In [1]: import numpy as np

In [2]: np.set_printoptions(precision=2, suppress=True, linewidth=100)

In [3]: m1 = np.loadtxt("dump.csv", delimiter=",")

In [4]: m1
Out[4]: 
array([[  0.2,   0. ,  -0.3,   0.9,  -0.3,  -0.7,  -0.4,  -0.4,   1.1],
       [ -0.3,   1.2,   0. ,  -0.4,   1.7,   0.3,  -1.8,  -0.4,   2.5],
       [  1.8,   2.4,   0.2,  -0.1,  -0.5,   0.1,  -1.4,   1.6,   0.5],
       [ -1.4,  -1. ,   0.5,  -0.5,  -1.4,   0.7,  -0.4,   1.1,   0.3],
       [ -0.2,  -2.1,  -0.6,   0.8,   0.5,  -1.8,  -0.4,  -0.5,   0.1],
       [ -1.5,  -0.1,   1.3,   0. ,   0.9,  -0.4,   0.5,   0.9,  -1.5],
       [  0. ,   0.4,  -0.6,  -0.3,   1.1,   0. ,   0.4,   0.7,  -0.1],
       [ -0.5,   2.1,  -0.3,  -0.5,   2.3,  -0.1,   0.1,  -2.5,   2. ],
       [  1.8,  -1.3,  -1.4,  -0.2,   1.3,   0.6,   0.8,   1.2,   2.2],
       [ -0.3,  -0.1,   0.1,   0.6,   0.3,  -0.6,   1.1,  -0.3,  -0.1],
       [  0.5,  -0.3,  -1.3,   0.5,  -0.4,   0. ,   0. ,   0.6,   1.1],
       [  0.6,   0.2,  -0.7,   0.2,  -1.3,  -0.8,   0.9,   0.6,  -1.4],
       [ -0.7,  -1.1,   0.5,  -1.7,   1.7,   1.9,   0.7,   1.1,  -0.6],
       [ -1.8,  -1.1,  -2.7,   1. ,   1.6,   1. ,  -0.2,   1. ,   0.6],
       [  1.3,  -0.5,   0.3,  -0.6,   0.7,   1.6,   0.3,  -1.4,   1.1],
       [  0.6,  -1.1,  -1.1,   0.2,  -0.5,   0.4,  -0.7,  -0.4,  -0.4],
       [ -0.1,  -0.4,   1.6,  -1.2,  -1. ,   0.1,   0.2,   0.6,   0.7],
       [  1. ,   0. ,  -0.3,   1.2,   0. ,   0.5,  -0.1,  -0.4,   0.4],
       [  0.2,   0.3,  -0.7,  -0.9,  -0.4,  -0.5,  -1.3,   0.5,   1.2],
       [  0.7,  -0.9,   1.6,   0.4,   0.5,  -0.1,  -0.6,  -1.3,   1.8],
       [ -1.3,   0.7,   1.1,  -0.3,  -0.9,  -1.7,   0. ,   1.4,   0. ],
       [ -2.4,   0.8,  -0.6,  -1.2,  -0.5,  -1. ,  -0.6,   1.5,  -1.6],
       [  0.7,   0. ,   0.4,   0.4,   1.6,   0.6,   0.5,  -1.2,   1.8],
       [  0.5,   0.3,   0.5,  -1.6,   0.1,   1.7,  -0.9,  -0.8,  -0.9],
       [  0.9,  -1.7,   1.9,   1.5,   0.4,   0.1,   1.9,  -1.1,   0.2],
       [  1.6,  -0.6,  -1.6,  -0.7,   0.8,  -0.6,  -1.4,   0.7,  -0.7],
       [  0.6,   0.5,  -1.6,   0.2,   1.2,   0.7,   1.2,  -2.4,   0. ],
       [ -0.4,   0.1,  -0.1,   1.5,   0.7,   0.8,   0. ,   1.6,   0.8],
       [  0.9,   1.5,   0.3,  -1.3,  -0.9,   0.6,  -0.5,   0.2,   2.4],
       [  0.1,   0.6,  -0.3,   0.6,  -1.7,   0.9,  -1.4,  -1.4,  -0.6],
       [  0.3,   0. ,   0.7,  -0.2,  -0.2,   1. ,  -1. ,   0.5,   0.8],
       [  1.9,   0.6,  -0.1,   0.9,   0.1,  -0.8,   0.9,   0. ,  -1.3],
       [ -6. ,  18. ,   4. ,  -2. , -10. ,   0. ,  -6. ,  -4. , -14. ],
       [ -1. ,   2.3,   0.9,   1. ,   0.6,   1.2,   1. ,   0.4,  -0.6],
       [  0.3,  -1.3,  -0.4,   1.2,  -2.4,  -0.4,  -1. ,  -1.2,   0.7],
       [ -0.9,   2.1,  -0.2,   0.7,  -0.5,  -0.4,   0.6,   0.8,   0.5],
       [  1. ,   0.5,  -1.9,  -1.6,   1. ,  -0.7,   0.4,   1.2,   2.2],
       [  1.5,   0.5,   1.4,   0.4,  -1.3,  -0.6,   0. ,  -1. ,  -0.2]])

In [5]: # row 32 dominates

In [6]: w1 = np.array([[1, 3, 0, 0],
   ...:     [-2, 3, 3, 0],
   ...:     [-3, 2, -2, -3],
   ...:     [-1, 3, 2, 0],
   ...:     [-2, 1, 0, 3],
   ...:     [3, 2, -2, 2],
   ...:     [3, 3, 1, -2],
   ...:     [2, 1, 2, 0],
   ...:     [2, 3, -1, 0]])

In [7]: c = np.array([2, 2, 2, 0])

In [8]: H = np.maximum(m1 @ w1 + c, 0)

In [9]: np.linalg.matrix_rank(H)
Out[9]: np.int64(4)

In [10]: basis = np.array([[0, -2, 2], [-3, 2, -2], [1, 2, -3], [-2, 2, 3]])

In [11]: w1 @ basis
Out[11]: 
array([[ -9,   4,  -4],
       [ -6,  16, -19],
       [ -2,   0, -13],
       [ -7,  12, -14],
       [ -9,  12,   3],
       [-12,  -2,  14],
       [ -4,  -2,  -9],
       [ -1,   2,  -4],
       [-10,   0,   1]])

In [12]: d = np.linalg.norm(m1[:, None] - m1[None], axis=-1)

In [13]: d.shape
Out[13]: (38, 38)

In [14]: np.flatnonzero(d[6] < d.mean() / 2)
Out[14]: array([ 6,  9, 10, 17, 27])

In [15]: d[:5, :5]
Out[15]: 
array([[0.  , 3.52, 3.95, 3.5 , 2.74],
       [3.52, 0.  , 4.36, 5.01, 5.13],
       [3.95, 4.36, 0.  , 4.95, 5.99],
       [3.5 , 5.01, 4.95, 0.  , 4.24],
       [2.74, 5.13, 5.99, 4.24, 0.  ]])

In [16]: d.mean(axis=1).argmax()
Out[16]: np.int64(32)

In [17]: np.linalg.matrix_rank(d ** 2)
Out[17]: np.int64(11)

In [18]: cen = (m1 - m1.mean(axis=0)) / m1.std(axis=0)

In [19]: np.argwhere(np.abs(cen) > 2)
Out[19]: 
array([[ 4,  5],
       [12,  5],
       [13,  2],
       [20,  5],
       [32,  0],
       [32,  1],
       [32,  2],
       [32,  3],
       [32,  4],
       [32,  6],
       [32,  7],
       [32,  8]])

In [20]: cen.std(axis=0)
Out[20]: array([1., 1., 1., 1., 1., 1., 1., 1., 1.])

In [21]: c = np.linalg.lstsq(np.delete(cen, 0, axis=1), cen[:, 0])[0]

In [22]: c
Out[22]: array([-0.31, -0.1 , -0.03, -0.23,  0.02,  0.15, -0.2 ,  0.57])

In [23]: Y = np.c_[m1[:, :6] @ np.array([[-4, -9, -2, 5, 3, -1],
    ...:     [2, -1, -6, -1, -4, -7],
    ...:     [5, 8, -2, 4, 4, -7],
    ...:     [-6, 6, 7, -3, -2, -9],
    ...:     [-3, -5, -8, -1, 6, 4],
    ...:     [5, -1, 9, 3, 0, 6]]), np.array([0, -3, -1, -3, -2, 0, 2, -2, -2, 2, -3, 3, 2, 1, 2, -2, -1, 0, -3, 1, -2, 0, -1, 1, -1, 2, 2, 2, 3, 3, -3, 1, -3, 2, -2, 3, 0, 0])]

In [24]: Y
Out[24]: 
array([[ -10.3,    3.4,    2.6,   -4.7,   -4.2,  -11.6,    0. ],
       [   2.4,   -9.7,  -20.3,   -2.3,    5.3,    4.1,   -3. ],
       [   1.2,  -15.2,  -14.2,    8.5,   -6.2,  -20.5,   -1. ],
       [  16.8,   20.9,   21.8,    1. ,   -5.6,    8. ,   -3. ],
       [ -21.7,    3.2,   -0.4,   -9.6,    6.8,    3.1,   -2. ],
       [   7.6,   19.9,   -9.8,   -4.3,    6.5,   -5.7,    0. ],
       [  -3.7,  -12.5,  -12.1,   -3. ,    3.2,    8.5,    2. ],
       [   0.3,  -14.4,  -33.8,   -6.9,    3.7,    1. ,   -2. ],
       [ -16.5,  -34.4,    0.6,    5.8,   13.2,   27.7,   -2. ],
       [  -6. ,    6.3,   -2.6,   -4.9,    0.5,   -7.5,    2. ],
       [ -10.9,   -9.6,   10.1,   -3.5,   -5.9,    4.6,   -3. ],
       [  -6.8,   -2.7,    3.6,   -1.7,  -10. ,   -8.9,    3. ],
       [  17.7,   -9.2,   -1.4,    8.7,   17.9,   38.4,    2. ],
       [ -14.3,   -7.3,   18.8,  -20.3,   -4.2,   31.8,    1. ],
       [   4.8,  -17.5,    4.4,   14.1,   12.5,   17.9,    2. ],
       [  -7.8,   -9.8,   16.6,    0.8,   -1.6,   13.4,   -2. ],
       [  18.3,   11.8,   -0.1,   11.2,    4.1,   -0.9,   -1. ],
       [ -10.2,   -4.7,   11.5,    1.7,   -0.6,   -6.7,    0. ],
       [   0.4,  -10.6,   -8.4,   -0.5,   -4. ,    6.1,   -3. ],
       [  -1. ,    7.4,   -1.3,    8.8,   14.3,   -7.8,    1. ],
       [   8.1,   24.2,  -14. ,   -6.1,   -7.1,  -22.4,   -2. ],
       [  11.9,   12.3,  -12.2,  -14.1,  -13.4,    3.8,    0. ],
       [  -5. ,   -9.3,   -6.8,    4.1,   12.5,    2.9,   -1. ],
       [  18.9,  -12.6,   -0.5,   14. ,    6.1,   18.9,    1. ],
       [  -7.2,   15.7,   12.8,    9.2,   16.5,  -13.6,   -1. ],
       [ -16.8,  -34.2,  -13.1,    1.7,    7. ,   19.7,    2. ],
       [ -10.7,  -24.2,   -2.9,   -3.6,    0.2,   14.3,    2. ],
       [  -5.8,    7.4,   12.5,   -5.3,   -0.8,   -5.5,    2. ],
       [  14.4,  -11.1,   -7.9,   10.8,   -4.9,   -1.8,    3. ],
       [   5.3,    7.3,   22.7,    1.3,  -14.7,   -9. ,    3. ],
       [   9.1,    1.7,    7.2,    8.1,    2.9,    1.8,   -3. ],
       [ -16.6,  -12.8,   -8.9,    3.3,    1.7,  -17.9,    1. ],
       [ 122. ,  106. ,  -38. ,  -16. , -130. , -170. ,   -3. ],
       [  11.3,   15.7,   -0.6,   -3.7,   -7. ,  -20.8,    2. ],
       [  -7.8,   15. ,   32. ,   -1.2,  -12.3,  -11.2,   -2. ],
       [   2.1,   11.5,   -5.1,  -10.2,  -16.3,  -23.1,    3. ],
       [  -9.4,  -38.6,  -26.7,   -1.4,    2.6,   23. ,    0. ],
       [   0.5,    6.7,   -1. ,   10.9,   -0.5,  -27.2,    0. ]])

In [25]: np.linalg.norm(np.linalg.qr(m1)[0].T @ Y, axis=0) ** 2 / ((Y ** 2).sum(axis=0) + 1e-12)
Out[25]: array([1. , 1. , 1. , 1. , 1. , 1. , 0.3])

In [26]: np.linalg.matrix_rank(Y)
Out[26]: np.int64(7)
